$ ipython --no-banner

In [1]: import numpy as np

In [2]: np.set_printoptions(precision=3, suppress=True, linewidth=120)

In [3]: A = np.load("test4.npy")

In [4]: A
Out[4]: 
array([[ 1, -1,  1],
       [ 1,  0,  0],
       [ 1,  1,  1]])

In [5]: Uu, sv, VT = np.linalg.svd(A, full_matrices=False)

In [6]: print(sv / sv[0])
[1.    0.662 0.31 ]

In [7]: print(sv)
[2.136 1.414 0.662]

In [8]: q, _ = np.linalg.qr(np.array([[0.5, 0.1, -1.6, 0.1, -0.8, -0.1],
   ...:     [1.4, 0.0, -0.7, -0.5, -1.9, -0.1],
   ...:     [-0.2, 0.1, 1.9, -0.5, 0.0, 0.9],
   ...:     [0.9, -0.8, -1.1, -0.2, 2.1, 0.1],
   ...:     [0.1, 1.5, -0.9, -1.4, -0.9, 0.9],
   ...:     [1.5, -0.4, 0.0, -1.0, -0.8, -0.6]]))

In [9]: feats = 3 * q

In [10]: feats
Out[10]: 
array([[-0.65 , -0.37 ,  1.455,  0.719, -0.746, -2.291],
       [-1.821, -0.535, -0.328,  1.718,  1.459,  0.459],
       [ 0.26 , -0.102, -2.161, -0.403,  0.853, -1.833],
       [-1.171,  1.084,  0.955, -1.854,  1.423, -0.282],
       [-0.13 , -2.715,  0.274, -1.198,  0.253,  0.191],
       [-1.951,  0.14 , -1.058, -0.704, -1.87 ,  0.248]])

In [11]: out = feats / np.linalg.norm(feats, axis=1, keepdims=True)

In [12]: gram = out @ out.T

In [13]: print(gram[5].round(3) + 0)
[0. 0. 0. 0. 0. 1.]

In [14]: (gram - 2 * np.eye(6)).round(6).argmax(axis=1)
Out[14]: array([1, 0, 0, 0, 0, 0])

In [15]: f = np.array([-8, 6, -4])

In [16]: np.polyval(f, feats[5])
Out[16]: array([-46.157,  -3.316, -19.309, -12.193, -43.194,  -3.005])

In [17]: np.round(np.correlate(feats[5], feats[3], "full"), 3) + 0
Out[17]: array([ 0.55 , -2.817,  4.116, -3.43 , -0.493,  0.   ,  1.837, -1.769, -0.965,  2.457, -0.29 ])

In [18]: rng = np.random.default_rng(534232)

In [19]: lab = rng.permutation(6)

In [20]: lab
Out[20]: array([1, 0, 2, 5, 4, 3])

In [21]: out = feats[lab][:, lab]

In [22]: np.allclose(out, feats)
Out[22]: False

In [23]: round(float(np.trace(out)), 3)
Out[23]: -4.7

In [24]: out
Out[24]: 
array([[-0.535, -1.821, -0.328,  0.459,  1.459,  1.718],
       [-0.37 , -0.65 ,  1.455, -2.291, -0.746,  0.719],
       [-0.102,  0.26 , -2.161, -1.833,  0.853, -0.403],
       [ 0.14 , -1.951, -1.058,  0.248, -1.87 , -0.704],
       [-2.715, -0.13 ,  0.274,  0.191,  0.253, -1.198],
       [ 1.084, -1.171,  0.955, -0.282,  1.423, -1.854]])

In [25]: np.sort(np.abs(np.linalg.eigvals(out)))
Out[25]: array([3., 3., 3., 3., 3., 3.])

In [26]: q, r_ = np.linalg.qr(feats)

In [27]: abs(r_[0, 0]), round(np.linalg.norm(feats[:, 0]), 3)
Out[27]: (np.float64(3.0), np.float64(3.0))

In [28]: round(np.trace(q @ q.T), 3)
Out[28]: np.float64(6.0)

In [29]: print(np.linalg.norm(feats, axis=0))
[3. 3. 3. 3. 3. 3.]

In [30]: np.linalg.svd(feats, compute_uv=False)
Out[30]: array([3., 3., 3., 3., 3., 3.])

In [31]: out = np.array([[-0.8], [-1.6], [0.0], [-0.6]])

In [32]: basis = np.array([[-0.2, 0.5, -1.0, -2.6, 0.1, 0.1]])

In [33]: E = out @ basis

In [34]: E
Out[34]: 
array([[ 0.16, -0.4 ,  0.8 ,  2.08, -0.08, -0.08],
       [ 0.32, -0.8 ,  1.6 ,  4.16, -0.16, -0.16],
       [ 0.  ,  0.  ,  0.  ,  0.  ,  0.  ,  0.  ],
       [ 0.12, -0.3 ,  0.6 ,  1.56, -0.06, -0.06]])

In [35]: # columns 4 and 5 are equal

In [36]: t3 = np.stack([E, -3 * E, E[::-1]])

In [37]: t3.sum(axis=0)
Out[37]: 
array([[-0.2 ,  0.5 , -1.  , -2.6 ,  0.1 ,  0.1 ],
       [-0.64,  1.6 , -3.2 , -8.32,  0.32,  0.32],
       [ 0.32, -0.8 ,  1.6 ,  4.16, -0.16, -0.16],
       [-0.08,  0.2 , -0.4 , -1.04,  0.04,  0.04]])

In [38]: np.einsum("bij,cij->bc", t3, t3)
Out[38]: 
array([[ 28.729, -86.188,   7.747],
       [-86.188, 258.563, -23.242],
       [  7.747, -23.242,  28.729]])

In [39]: print(np.linalg.norm(t3, axis=(1, 2)))
[ 5.36 16.08  5.36]

In [40]: (t3 @ E.T).shape
Out[40]: (3, 4, 4)

In [41]: np.linalg.matrix_rank(t3)
Out[41]: array([1, 1, 1])

In [42]: np.linalg.matrix_rank(t3.reshape(3, -1))
Out[42]: np.int64(2)

In [43]: print(np.linalg.norm(E, axis=1))
[2.273 4.545 0.    1.704]

In [44]: print(round(float(np.linalg.norm(E) ** 2 / np.linalg.norm(E, 2) ** 2), 3))
1.0

In [45]: round(np.linalg.norm(E[3] - E[0]), 3)
Out[45]: np.float64(0.568)

In [46]: np.linalg.norm(E, axis=1).argmax()
Out[46]: np.int64(1)

In [47]: Uu, sv, VT = np.linalg.svd(E)

In [48]: np.argmax(sv[:-1] / (sv[1:] + 1e-6)) + 1
Out[48]: np.int64(1)

In [49]: out = Uu[:, :1] @ np.diag(sv[:1]) @ VT[:1]

In [50]: round(np.abs(E - out).max(), 3)
Out[50]: np.float64(0.0)

In [51]: np.linalg.matrix_rank(E, rtol=0.05)
Out[51]: np.int64(1)

In [52]: np.round(np.linalg.norm(E - out, 2), 3), round(sv[1], 3)
Out[52]: (np.float64(0.0), np.float64(0.0))

In [53]: out
Out[53]: 
array([[ 0.16, -0.4 ,  0.8 ,  2.08, -0.08, -0.08],
       [ 0.32, -0.8 ,  1.6 ,  4.16, -0.16, -0.16],
       [ 0.  ,  0.  ,  0.  ,  0.  ,  0.  ,  0.  ],
       [ 0.12, -0.3 ,  0.6 ,  1.56, -0.06, -0.06]])

In [54]: rank = np.linalg.matrix_rank(out)

In [55]: rank
Out[55]: np.int64(1)

In [56]: ns = np.linalg.svd(out)[2][rank:].T

In [57]: print([int(np.linalg.matrix_rank(out[:i])) for i in range(1, len(out) + 1)])
[1, 1, 1, 1]

In [58]: [int(np.linalg.matrix_rank(out[:, :j + 1])) for j in range(6)]
Out[58]: [1, 1, 1, 1, 1, 1]

In [59]: print(ns.shape)
(6, 5)

In [60]: print(np.linalg.matrix_rank(out.T @ out), np.linalg.matrix_rank(out @ out.T))
1 1

In [61]: X = np.loadtxt("sample8.csv", delimiter=",")

In [62]: print(X)
[[-1.4   -0.2    2.825]
 [ 1.3    0.9   -2.635]
 [-0.1   -0.6    0.046]
 [ 0.3   -1.7   -0.743]
 [-0.9   -1.3    1.828]
 [-1.7    0.1    3.361]
 [ 2.4    1.8   -4.917]
 [-0.1   -1.5    0.243]
 [-0.2    2.     0.311]
 [ 1.6    0.9   -3.243]
 [-2.8   -0.9    5.541]
 [-0.5    0.4    1.038]
 [ 0.3   -1.    -0.518]
 [ 0.9   -0.5   -1.772]
 [-0.5    0.     1.053]
 [-1.     1.2    2.114]
 [ 1.6   -1.3   -3.294]
 [ 0.     1.8    0.169]
 [ 1.3    1.4   -2.641]]

In [63]: out = np.c_[X[:, :1] @ np.array([[3]]), np.array([5, 4, 3, 1, 3, 2, 4, 0, 1, 0, 3, 4, 0, 0, 4, 0, 1, 1, 0])]

In [64]: out
Out[64]: 
array([[-4.2,  5. ],
       [ 3.9,  4. ],
       [-0.3,  3. ],
       [ 0.9,  1. ],
       [-2.7,  3. ],
       [-5.1,  2. ],
       [ 7.2,  4. ],
       [-0.3,  0. ],
       [-0.6,  1. ],
       [ 4.8,  0. ],
       [-8.4,  3. ],
       [-1.5,  4. ],
       [ 0.9,  0. ],
       [ 2.7,  0. ],
       [-1.5,  4. ],
       [-3. ,  0. ],
       [ 4.8,  1. ],
       [ 0. ,  1. ],
       [ 3.9,  0. ]])

In [65]: np.round(np.linalg.lstsq(X, out[:, 0])[0], 3) + 0
Out[65]: array([3., 0., 0.])

In [66]: np.linalg.norm(np.linalg.qr(X)[0].T @ out, axis=0) ** 2 / ((out ** 2).sum(axis=0) + 1e-12)
Out[66]: array([1.   , 0.125])

In [67]: W0 = np.loadtxt("run2.csv", delimiter=",")

In [68]: W0
Out[68]: 
array([[ 1.191, -0.298,  0.9  ,  1.265, -0.289],
       [ 0.238,  1.006, -0.094, -0.305, -1.682],
       [-0.476,  0.871,  1.631, -0.407,  0.436],
       [-1.072,  0.757, -0.368,  1.462,  0.057],
       [-1.072, -1.252,  0.622,  0.056, -0.946]])

In [69]: t3 = np.stack([W0, -2 * W0, W0[::-1]])

In [70]: (t3 @ W0.T).shape
Out[70]: (3, 5, 5)

In [71]: t3.shape
Out[71]: (3, 5, 5)

In [72]: np.linalg.det(t3)
Out[72]: array([ -32., 1024.,  -32.])

In [73]: Uu, sv, VT = np.linalg.svd(W0, full_matrices=False)

In [74]: print(np.round(Uu.T @ Uu, 3) + 0)
[[1. 0. 0. 0. 0.]
 [0. 1. 0. 0. 0.]
 [0. 0. 1. 0. 0.]
 [0. 0. 0. 1. 0.]
 [0. 0. 0. 0. 1.]]

In [75]: (sv > 1e-8).sum()
Out[75]: np.int64(5)

In [76]: Uu.shape, sv.shape, VT.shape
Out[76]: ((5, 5), (5,), (5, 5))

In [77]: np.round(Uu.T @ W0 @ VT.T, 3) + 0
Out[77]: 
array([[2., 0., 0., 0., 0.],
       [0., 2., 0., 0., 0.],
       [0., 0., 2., 0., 0.],
       [0., 0., 0., 2., 0.],
       [0., 0., 0., 0., 2.]])

In [78]: f = np.array([0, 2, -1, -1, -1])

In [79]: out = W0 + np.outer(f, np.eye(5)[3])

In [80]: print(round(np.linalg.det(out) / np.linalg.det(W0), 3), np.round(1 + np.linalg.solve(W0, f)[3], 3))
0.57 0.57

In [81]: out
Out[81]: 
array([[ 1.191, -0.298,  0.9  ,  1.265, -0.289],
       [ 0.238,  1.006, -0.094,  1.695, -1.682],
       [-0.476,  0.871,  1.631, -1.407,  0.436],
       [-1.072,  0.757, -0.368,  0.462,  0.057],
       [-1.072, -1.252,  0.622, -0.944, -0.946]])

In [82]: vec = np.array([0, 2, -3, 1, -2])

In [83]: target = W0 @ vec

In [84]: print(target)
[-1.451  5.354 -4.43   3.967 -2.421]

In [85]: np.round(np.linalg.solve(W0, 3 * target), 3) + 0
Out[85]: array([ 0.,  6., -9.,  3., -6.])

In [86]: np.round(np.linalg.solve(W0, target), 3) + 0
Out[86]: array([ 0.,  2., -3.,  1., -2.])

In [87]: lab = rng.permutation(5)

In [88]: print(lab)
[4 2 3 0 1]

In [89]: out = W0[lab][:, lab]

In [90]: np.allclose(out, W0)
Out[90]: False

In [91]: np.diag(out)
Out[91]: array([-0.946,  1.631,  1.462,  1.191,  1.006])

In [92]: out
Out[92]: 
array([[-0.946,  0.622,  0.056, -1.072, -1.252],
       [ 0.436,  1.631, -0.407, -0.476,  0.871],
       [ 0.057, -0.368,  1.462, -1.072,  0.757],
       [-0.289,  0.9  ,  1.265,  1.191, -0.298],
       [-1.682, -0.094, -0.305,  0.238,  1.006]])

In [93]: M = rng.normal(size=(32, 8))

In [94]: M = 10 * M / np.linalg.norm(M, axis=1, keepdims=True)

In [95]: M
Out[95]: 
array([[ 0.604, -4.468, -2.763,  1.157, -1.396,  2.305, -6.032,  5.202],
       [ 4.344, -0.543, -7.77 , -1.533,  0.534, -2.821,  3.114, -0.409],
       [ 6.006, -3.271,  1.317, -2.247, -1.665,  2.896, -1.55 ,  5.735],
       [ 1.34 ,  2.967, -8.43 ,  0.258, -0.38 , -0.143, -4.136, -1.004],
       [-0.187, -0.769, -2.833,  8.351,  2.961,  1.593, -3.154, -0.606],
       [-1.   ,  4.634,  0.363,  4.498,  3.73 , -3.202, -0.024, -5.744],
       [ 6.165,  1.297,  1.633,  1.792, -3.437, -1.854, -1.321, -6.118],
       [-2.143, -6.936,  3.341,  1.985,  0.778, -3.017,  4.382,  1.811],
       [ 1.641,  2.788,  4.51 , -1.251, -0.382, -2.758, -7.735, -0.233],
       [-2.796,  5.341,  0.161, -2.721, -5.69 ,  1.65 , -2.077,  4.1  ],
       [-1.95 , -1.407,  0.197, -6.067, -3.288,  6.668, -0.893, -1.138],
       [-1.318,  2.036, -4.65 ,  2.274, -2.249,  0.925, -3.394, -7.064],
       [ 3.706, -5.519,  5.771, -2.263, -1.006,  1.958,  1.925, -2.971],
       [-0.237,  1.019,  2.822, -1.263,  4.97 ,  2.919, -3.173,  6.787],
       [ 0.666,  0.938, -3.227,  2.403,  8.676,  0.904, -0.08 ,  2.528],
       [-1.287, -5.581,  5.042,  0.702, -0.012,  3.476,  5.286, -1.119],
       [-2.199, -3.237, -5.447,  1.74 , -3.715, -6.005,  1.182,  0.852],
       [ 4.608,  2.656, -3.12 ,  1.89 ,  1.537,  5.055, -5.412, -1.092],
       [ 6.308, -4.678,  4.017, -0.802, -3.503,  2.755,  0.57 , -1.167],
       [-5.824, -1.588,  0.43 , -1.786, -5.705,  3.599,  3.779, -0.634],
       [ 4.24 , -3.959,  2.259, -2.845,  4.615,  4.519,  3.271,  0.861],
       [-3.642, -7.586,  1.33 ,  1.792,  0.477, -2.355, -1.179,  4.129],
       [ 1.876,  5.277, -1.623,  7.095, -0.933, -0.076,  2.396, -3.006],
       [-1.792, -0.659,  7.213, -1.25 , -1.022,  1.531,  1.953,  5.964],
       [ 2.317,  3.929, -1.185, -1.408,  6.318, -1.409, -5.757, -0.874],
       [ 2.02 , -1.031,  4.657, -0.578, -1.845, -3.819,  5.298, -5.174],
       [-1.997,  2.366, -2.238,  1.063,  7.02 , -2.691, -4.718,  2.342],
       [ 4.848,  0.22 , -0.884,  3.179, -5.717, -5.044,  2.428,  1.242],
       [-1.194,  4.152,  0.192, -1.278,  2.392, -5.965, -0.935, -6.123],
       [-0.17 ,  4.699,  3.448,  3.246, -2.3  ,  5.91 , -3.813, -0.845],
       [ 7.23 , -2.965, -1.933,  3.166, -4.664, -0.236,  0.093,  1.834],
       [ 2.116, -3.655,  1.789, -3.845,  0.985, -6.986,  2.6  ,  2.766]])

In [96]: gram = np.cov(M, rowvar=False)

In [97]: M.std(axis=0)
Out[97]: array([3.226, 3.703, 3.735, 2.993, 3.677, 3.566, 3.464, 3.604])

In [98]: np.argwhere(np.triu(np.abs(np.corrcoef(M.T)) > 0.8, 1))
Out[98]: array([], shape=(0, 2), dtype=int64)

In [99]: np.median(M, axis=0)
Out[99]: array([ 0.635, -0.601,  0.28 ,  0.48 , -0.658,  0.414, -0.486, -0.507])

In [100]: np.round(np.corrcoef(M[:, 1], M[:, 5])[0, 1], 3)
Out[100]: np.float64(-0.038)

In [101]: np.linalg.eigvalsh(gram)[::-1]
Out[101]: array([26.255, 17.91 , 14.29 , 12.194, 10.569,  8.584,  6.872,  4.744])

In [102]: dist = np.linalg.norm(M[:, None] - M[None], axis=-1)

In [103]: np.linalg.norm(M, axis=1)
Out[103]: 
array([10., 10., 10., 10., 10., 10., 10., 10., 10., 10., 10., 10., 10., 10., 10., 10., 10., 10., 10., 10., 10., 10.,
       10., 10., 10., 10., 10., 10., 10., 10., 10., 10.])

In [104]: print(dist[14].round(6).argsort(kind="stable")[:4])
[14 26 24  4]

In [105]: np.flatnonzero(dist[14] < dist.mean() / 2)
Out[105]: array([14])

In [106]: (dist + 1e9 * np.eye(32)).round(6).argmin(axis=1)
Out[106]: 
array([ 2,  3, 18, 11, 14, 28, 25, 21, 24, 29, 19,  3, 18, 23, 26, 12, 27,  3, 12, 10, 12,  7,  5, 13, 26, 12, 24, 30,
        5, 17, 27,  7])

In [107]: cen = M - M.mean(axis=0)

In [108]: Uu, sv, VT = np.linalg.svd(cen, full_matrices=False)

In [109]: np.searchsorted(np.cumsum(sv ** 2) / (sv ** 2).sum(), 0.9) + 1
Out[109]: np.int64(7)

In [110]: np.round((sv ** 2).sum() ** 2 / (sv ** 4).sum(), 3)
Out[110]: np.float64(6.357)

In [111]: np.linalg.matrix_rank(cen)
Out[111]: np.int64(8)

In [112]: VT[0] * np.sign(VT[0, np.abs(VT[0]).argmax()])
Out[112]: array([-0.007,  0.587, -0.495,  0.264,  0.271, -0.129, -0.431, -0.254])

In [113]: (np.sign(Uu[:, 0]) == np.sign(Uu[0, 0])).astype(int)
Out[113]: array([1, 0, 1, 0, 0, 0, 0, 1, 0, 0, 1, 0, 1, 1, 0, 1, 0, 0, 1, 1, 1, 1, 0, 1, 0, 1, 0, 1, 0, 0, 1, 1])

In [114]: sv
Out[114]: array([28.529, 23.563, 21.048, 19.443, 18.101, 16.312, 14.596, 12.126])

In [115]: vec = np.array([4, -5, 7, 1, 6, -4, -5, 9])

In [116]: target = M @ vec

In [117]: beta, lr = np.zeros(8), 1 / np.linalg.norm(M, 2) ** 2

In [118]: for i in range(15):
     ...:     beta -= lr * M.T @ (M @ beta - target)
     ...:     if i % 5 == 0: print(i, round(np.linalg.norm(M @ beta - target), 3))
     ...: 
0 148.267
5 17.475
10 3.698

In [119]: round(float(np.linalg.cond(M)), 3)
Out[119]: 2.321

In [120]: beta
Out[120]: array([ 4.019, -4.963,  6.969,  0.973,  6.016, -3.973, -4.938,  9.015])
